$ python3 -q
>>> import numpy as np
>>> np.set_printoptions(precision=2, suppress=True, linewidth=120)
>>> arr = np.loadtxt("x.csv", delimiter=",")
>>> arr
array([[1., 0.],
       [9., 1.]])
>>> np.sort(np.abs(np.linalg.eigvals(arr)))
array([1., 1.])
>>> (arr - arr.T) / 2
array([[ 0. , -4.5],
       [ 4.5,  0. ]])
>>> round(float(np.linalg.det(arr)), 2)
1.0
>>> np.allclose(arr, arr.T)
False
>>> (arr + arr.T) / 2
array([[1. , 4.5],
       [4.5, 1. ]])
>>> arr @ arr
array([[ 1.,  0.],
       [18.,  1.]])
>>> arr.inv()
Traceback (most recent call last):
  File "<python-input-10>", line 1, in <module>
    arr.inv()
    ^^^^^^^
AttributeError: 'numpy.ndarray' object has no attribute 'inv'
>>> round(float(np.abs(np.linalg.eigvals(arr)).max()), 2)
1.0
>>> x0 = np.array([5, 0])
>>> h1 = np.maximum(arr @ x0, 0)
>>> np.flatnonzero(h1 > 1e-9)
array([0, 1])
>>> arr * (h1 > 1e-9)[:, None]
array([[1., 0.],
       [9., 1.]])
>>> np.maximum(arr @ x0, 0) - np.maximum(-arr @ x0, 0)
array([ 5., 45.])
>>> x0 = np.array([-2, -1])
>>> target = arr @ x0
>>> c, lr = np.zeros(2), 1 / np.linalg.norm(arr, 2) ** 2
>>> for i in range(300):
...     c -= lr * arr.T @ (arr @ c - target)
...     if i % 50 == 0: print(i, round(np.linalg.norm(arr @ c - target), 2))
... 
0 0.09
50 0.08
100 0.08
150 0.08
200 0.08
250 0.08
>>> c
array([-2.08, -0.26])
>>> np.linalg.matrix_rank(arr, rtol=0.1)
np.int64(1)
>>> np.abs(np.linalg.svd(arr)[2][-1])
array([0.11, 0.99])
>>> [round(float(x), 2) for x in np.linalg.svd(arr, compute_uv=False)[:3]]
[9.11, 0.11]
>>> K = np.load("data.npy")
>>> K
array([[ 0.81, -0.16,  1.52, -2.19,  1.26],
       [ 0.  ,  1.  , -0.2 ,  0.2 , -1.3 ],
       [ 1.2 , -0.8 ,  0.7 , -0.9 ,  0.1 ],
       [ 0.9 , -0.4 ,  1.6 , -1.5 ,  1.2 ]])
>>> A2 = K / np.linalg.norm(K, axis=1)
Traceback (most recent call last):
  File "<python-input-27>", line 1, in <module>
    A2 = K / np.linalg.norm(K, axis=1)
         ~~^~~~~~~~~~~~~~~~~~~~~~~~~~~
ValueError: operands could not be broadcast together with shapes (4,5) (4,) 
>>> A2 = K / np.linalg.norm(K, axis=1, keepdims=True)
>>> G = A2 @ A2.T
>>> (G - 2 * np.eye(4)).round(6).argmax(axis=1)
array([3, 2, 3, 0])
>>> def softmax(z):
...     e = np.exp(z - z.max(axis=-1, keepdims=True))
...     return e / e.sum(axis=-1, keepdims=True)
... 
>>> np.round(softmax(10 * K[2]), 2) + 0
array([0.99, 0.  , 0.01, 0.  , 0.  ])
>>> softmax(K[2])
array([0.46, 0.06, 0.28, 0.06, 0.15])
>>> softmax(K[2] + -3)
array([0.46, 0.06, 0.28, 0.06, 0.15])
>>> att = K @ K.T / np.sqrt(5)
>>> np.round(softmax(att), 2) + 0
array([[0.61, 0.  , 0.06, 0.33],
       [0.07, 0.74, 0.12, 0.07],
       [0.38, 0.03, 0.26, 0.33],
       [0.53, 0.  , 0.09, 0.37]])
>>> np.round(softmax(att + np.triu(np.full(att.shape, -np.inf), 1)), 2) + 0
array([[1.  , 0.  , 0.  , 0.  ],
       [0.09, 0.91, 0.  , 0.  ],
       [0.57, 0.05, 0.38, 0.  ],
       [0.53, 0.  , 0.09, 0.37]])
>>> A2 = np.array([[0, 1], [-2, 2]])
>>> cent = np.kron(A2, K)
>>> cent
array([[ 0.  , -0.  ,  0.  , -0.  ,  0.  ,  0.81, -0.16,  1.52, -2.19,  1.26],
       [ 0.  ,  0.  , -0.  ,  0.  , -0.  ,  0.  ,  1.  , -0.2 ,  0.2 , -1.3 ],
       [ 0.  , -0.  ,  0.  , -0.  ,  0.  ,  1.2 , -0.8 ,  0.7 , -0.9 ,  0.1 ],
       [ 0.  , -0.  ,  0.  , -0.  ,  0.  ,  0.9 , -0.4 ,  1.6 , -1.5 ,  1.2 ],
       [-1.62,  0.32, -3.04,  4.38, -2.52,  1.62, -0.32,  3.04, -4.38,  2.52],
       [-0.  , -2.  ,  0.4 , -0.4 ,  2.6 ,  0.  ,  2.  , -0.4 ,  0.4 , -2.6 ],
       [-2.4 ,  1.6 , -1.4 ,  1.8 , -0.2 ,  2.4 , -1.6 ,  1.4 , -1.8 ,  0.2 ],
       [-1.8 ,  0.8 , -3.2 ,  3.  , -2.4 ,  1.8 , -0.8 ,  3.2 , -3.  ,  2.4 ]])
>>> round(np.linalg.norm(cent, 2), 2), round(float(np.linalg.norm(A2, 2) * np.linalg.norm(K, 2)), 2)
(np.float64(12.9), 12.9)
>>> r0, g = cent[3], cent[4]
>>> np.round(r0 @ g, 2)
np.float64(16.04)
>>> round(r0 @ r0, 2)
np.float64(7.22)
>>> pr = (r0 @ g) / (r0 @ r0) * r0
>>> g - pr
array([-1.62,  0.32, -3.04,  4.38, -2.52, -0.38,  0.57, -0.52, -1.05, -0.15])
>>> pr
array([ 0.  , -0.  ,  0.  , -0.  ,  0.  ,  2.  , -0.89,  3.56, -3.33,  2.67])
>>> round(float(np.linalg.norm(r0 + g) ** 2 + np.linalg.norm(r0 - g) ** 2), 2)
164.45
>>> round((g - pr) @ r0, 2)
np.float64(0.0)
>>> W0 = np.loadtxt("dump.csv", delimiter=",")
>>> W0
array([[-2.,  2.,  0.,  0.],
       [ 0.,  0., -3.,  0.],
       [ 0.,  0.,  0., -1.],
       [ 0.,  0., -2.,  1.]])
>>> # rows and columns are dependent
>>> r = np.linalg.matrix_rank(W0)
>>> r
np.int64(3)
>>> ns = np.linalg.svd(W0)[2][r:].T
>>> [int(np.linalg.matrix_rank(W0[:i])) for i in range(1, len(W0) + 1)]
[1, 2, 3, 3]
>>> ns[:, 0] / ns[np.abs(ns[:, 0]).round(6).argmax(), 0]
array([ 1.,  1., -0., -0.])
>>> [int(np.linalg.matrix_rank(np.delete(W0, i, axis=0))) for i in range(4)]
[2, 3, 3, 3]
>>> ns @ ns.T
array([[0.5, 0.5, 0. , 0. ],
       [0.5, 0.5, 0. , 0. ],
       [0. , 0. , 0. , 0. ],
       [0. , 0. , 0. , 0. ]])
>>> [int(np.linalg.matrix_rank(W0[:, :j + 1])) for j in range(4)]
[1, 1, 2, 3]
